>>> import numpy as np
>>> import numpy.linalg as la
>>> np.set_printoptions(precision=1, suppress=True, linewidth=200)
>>> X = np.loadtxt("out13.csv", delimiter=",")
>>> print(X)
[[ 2. -2.  0.]
 [-2.  1.  0.]
 [ 0.  0.  1.]]
>>> # splits into 2 blocks
>>> print(round(la.det(X), 1))
-2.0
>>> print((la.matrix_power((X != 0) + (X.T != 0) + np.eye(3), 3) > 0).astype(int))
[[1 1 0]
 [1 1 0]
 [0 0 1]]
>>> print(X @ X)
[[ 8. -6.  0.]
 [-6.  5.  0.]
 [ 0.  0.  1.]]
>>> proj = np.triu(np.array([[-2, 3, 1], [-2, -3, -2], [2, -2, 0]]), 1) + np.eye(3)
>>> A2 = proj @ X @ la.inv(proj)
>>> print(proj @ X - X @ proj)
[[-6. -3. -5.]
 [ 0.  6.  2.]
 [ 0.  0.  0.]]
>>> print(A2)
[[-4. 13. 31.]
 [-2.  7. 14.]
 [ 0.  0.  1.]]
>>> print(np.poly(A2))
[ 1. -4.  1.  2.]
>>> W = np.array([[-3, -2], [-1, -1], [2, -1]])
>>> b = np.array([0, 0])
>>> hid = np.maximum(X @ W + b, 0)
>>> print(hid)
[[0. 0.]
 [5. 3.]
 [2. 0.]]
>>> print((hid > 0).mean(axis=0))
[0.7 0.3]
>>> print((hid > 0).astype(int))
[[0 0]
 [1 1]
 [1 0]]
>>> cent = np.array([[7, 0, 7], [3, 9, 3]])
>>> print(W @ cent)
[[-27 -18 -27]
 [-10  -9 -10]
 [ 11  -9  11]]
>>> print((hid @ cent).round(6).argmax(axis=1))
[0 0 0]
>>> print(hid @ cent)
[[ 0.  0.  0.]
 [44. 27. 44.]
 [14.  0. 14.]]
>>> proj = hid @ la.solve(hid.T @ hid, hid.T)
>>> print(np.round((np.eye(3) - proj) @ hid, 1) + 0)
[[0. 0.]
 [0. 0.]
 [0. 0.]]
>>> print(proj @ hid[:, 0])
[0. 5. 2.]
>>> print(np.allclose(proj @ proj, proj))
True
>>> print(la.eigvalsh(proj))
[0. 1. 1.]
>>> print(np.round(np.trace(proj), 1))
2.0
>>> print(proj.round(1) + 0)
[[0. 0. 0.]
 [0. 1. 0.]
 [0. 0. 1.]]
>>> q, Rm = la.qr(X)
>>> print(np.abs(np.diag(Rm)))
[2.8 0.7 1. ]
>>> print(round(float(np.trace(q @ q.T)), 1))
3.0
>>> print(q)
[[-0.7  0.7  0. ]
 [ 0.7  0.7  0. ]
 [-0.  -0.   1. ]]
>>> print(Rm)
[[-2.8  2.1  0. ]
 [ 0.  -0.7  0. ]
 [ 0.   0.   1. ]]
>>> print(np.round(abs(Rm[0, 0]), 1), np.round(la.norm(X[:, 0]), 1))
2.8 2.8
>>> print(q.shape, Rm.shape)
(3, 3) (3, 3)
>>> print(np.round(q.T @ q, 1) + 0)
[[1. 0. 0.]
 [0. 1. 0.]
 [0. 0. 1.]]
>>> E = np.load("sample17.npy")
>>> print(E)
[[ 0 65  0  0]
 [ 0 16  0  0]
 [ 0 44  0  0]
 [ 0 44  0  0]
 [ 0 23  0  0]
 [ 0 37  0  0]
 [ 0 65  0  0]
 [ 0 16  0  0]
 [ 0 44  0  0]
 [ 0 51  0  0]
 [ 0 37  0  0]
 [ 0 51  0  0]
 [ 0 30  0  0]]
>>> # columns 0 and 2 are equal
>>> left, s, VT = la.svd(E)
>>> print(s)
[155.4   0.    0.    0. ]
>>> A2 = left[:, :1] @ np.diag(s[:1]) @ VT[:1]
>>> print(round(float(la.norm(E - A2) / la.norm(E)), 1))
0.0
>>> print(la.matrix_rank(A2))
1
>>> print(A2)
[[ 0. 65.  0.  0.]
 [ 0. 16.  0.  0.]
 [ 0. 44.  0.  0.]
 [ 0. 44.  0.  0.]
 [ 0. 23.  0.  0.]
 [ 0. 37.  0.  0.]
 [ 0. 65.  0.  0.]
 [ 0. 16.  0.  0.]
 [ 0. 44.  0.  0.]
 [ 0. 51.  0.  0.]
 [ 0. 37.  0.  0.]
 [ 0. 51.  0.  0.]
 [ 0. 30.  0.  0.]]
>>> left, s, VT = la.svd(A2)
>>> evecs = VT[:(s > 1e-8).sum()]
>>> rng = np.random.default_rng(737)
>>> vec = A2[8] + 3 * A2[7] + rng.integers(2) * np.eye(4)[3]
>>> print(vec)
[ 0. 92.  0.  0.]
>>> print(la.matrix_rank(np.vstack([A2, vec])))
1
>>> print(evecs.T @ evecs)
[[0. 0. 0. 0.]
 [0. 1. 0. 0.]
 [0. 0. 0. 0.]
 [0. 0. 0. 0.]]
>>> feats = np.loadtxt("case2.csv", delimiter=",")
>>> print(feats.round(1) + 0)
[[-0.3  0.   0.3]
 [ 0.3  0.  -0.3]
 [ 0.2  0.  -0.2]
 [-0.1  0.   0.1]
 [ 0.1  0.  -0.1]
 [ 0.1  0.  -0.1]
 [ 0.3  0.  -0.3]
 [-0.1  0.   0.1]
 [ 0.   0.   0. ]
 [ 0.3  0.  -0.3]
 [ 0.3  0.  -0.3]
 [-0.1  0.   0.1]]
>>> # row 7 repeats row 3
>>> print([round(float(x), 1) for x in la.svd(feats, compute_uv=False)[:3]])
[1.0, 0.0, 0.0]
>>> print(np.argsort(-la.norm(feats, axis=0).round(6), kind="stable")[:3])
[0 2 1]
>>> print(round(float(la.norm(feats, 2) / la.norm(feats)), 1))
1.0
>>> print(la.matrix_rank(feats, rtol=0.1))
1
>>> print(np.round(feats @ la.pinv(feats) @ feats, 1) + 0)
[[-0.3  0.   0.3]
 [ 0.3  0.  -0.3]
 [ 0.2  0.  -0.2]
 [-0.1  0.   0.1]
 [ 0.1  0.  -0.1]
 [ 0.1  0.  -0.1]
 [ 0.3  0.  -0.3]
 [-0.1  0.   0.1]
 [ 0.   0.   0. ]
 [ 0.3  0.  -0.3]
 [ 0.3  0.  -0.3]
 [-0.1  0.   0.1]]
>>> print(la.lstsq(feats[:-1].T, feats[-1])[2])
1
>>> print(np.abs(np.diag(la.qr(feats)[1])) > 1e-9)
[ True False False]
>>> A2 = np.array([[2, 0, 3], [1, 1, 1], [2, 2, 5]])
>>> arr = A2 - A2.T
>>> print(arr)
[[ 0 -1  1]
 [ 1  0 -1]
 [-1  1  0]]
>>> # null space of dimension 1
>>> print(la.cond(arr) > 100)
True
>>> print((arr @ arr)[0])
[-2  1  1]
>>> print(arr @ np.ones(3))
[0. 0. 0.]
>>> print(np.allclose(arr @ arr.T, arr.T @ arr))
True
>>> mat = np.load("dump.npy")
>>> print(mat.round(1) + 0)
[[-0.8 -0.3 -0.5]
 [ 0.2 -1.   0.2]
 [-0.6  0.   0.8]]
>>> proj = np.triu(np.array([[-2, 3, -3], [-2, -2, -2], [-3, -2, 0]]), 1) + np.eye(3)
>>> A2 = proj @ mat @ la.inv(proj)
>>> print(proj @ mat - mat @ proj)
[[ 2.4 -0.5 -5. ]
 [ 1.1 -0.7 -2.9]
 [ 0.   1.7 -1.7]]
>>> print(A2)
[[  1.6  -7.9 -13.6]
 [  1.4  -5.   -7.5]
 [ -0.6   1.7   2.5]]
>>> f = np.array([3, 0, 2])
>>> A2 = mat + np.outer(f, np.eye(3)[1])
>>> print(A2)
[[-0.8  2.7 -0.5]
 [ 0.2 -1.   0.2]
 [-0.6  2.   0.8]]
>>> print(round(float(la.det(A2) / la.det(mat)), 1), np.round(1 + la.solve(mat, f)[1], 1))
0.2 0.2
>>> print(la.matrix_rank(A2 - mat))
1
>>> print(la.norm(mat, axis=0))
[1. 1. 1.]
>>> print(np.round(la.pinv(mat), 1) + 0)
[[-0.8  0.2 -0.6]
 [-0.3 -1.   0. ]
 [-0.5  0.2  0.8]]
>>> A = np.diag(5 * np.array([0, 1, -1, 2, 0, 1])) + np.array([[-2, 2, -2, 0, 3, 0],
...     [-3, -1, 1, 1, 2, 1],
...     [-2, 1, -3, -2, 1, 0],
...     [-1, -2, -1, 3, 1, 1],
...     [3, 0, 1, -1, 3, -1],
...     [3, 2, 1, -2, 3, 2]])
>>> print(A)
[[-2  2 -2  0  3  0]
 [-3  4  1  1  2  1]
 [-2  1 -8 -2  1  0]
 [-1 -2 -1 13  1  1]
 [ 3  0  1 -1  3 -1]
 [ 3  2  1 -2  3  7]]
>>> vec = np.array([0, 1, 3, 3, 1, 3])
>>> target = A @ vec
>>> b, lr = np.zeros(6), 1 / la.norm(A, 2) ** 2
>>> for i in range(10):
...     b -= lr * A.T @ (A @ b - target)
...     if i % 2 == 0: print(i, round(la.norm(A @ b - target), 1))
... 
0 23.3
2 8.6
4 4.4
6 2.9
8 2.2
>>> print(np.round(la.cond(A), 1))
21.2
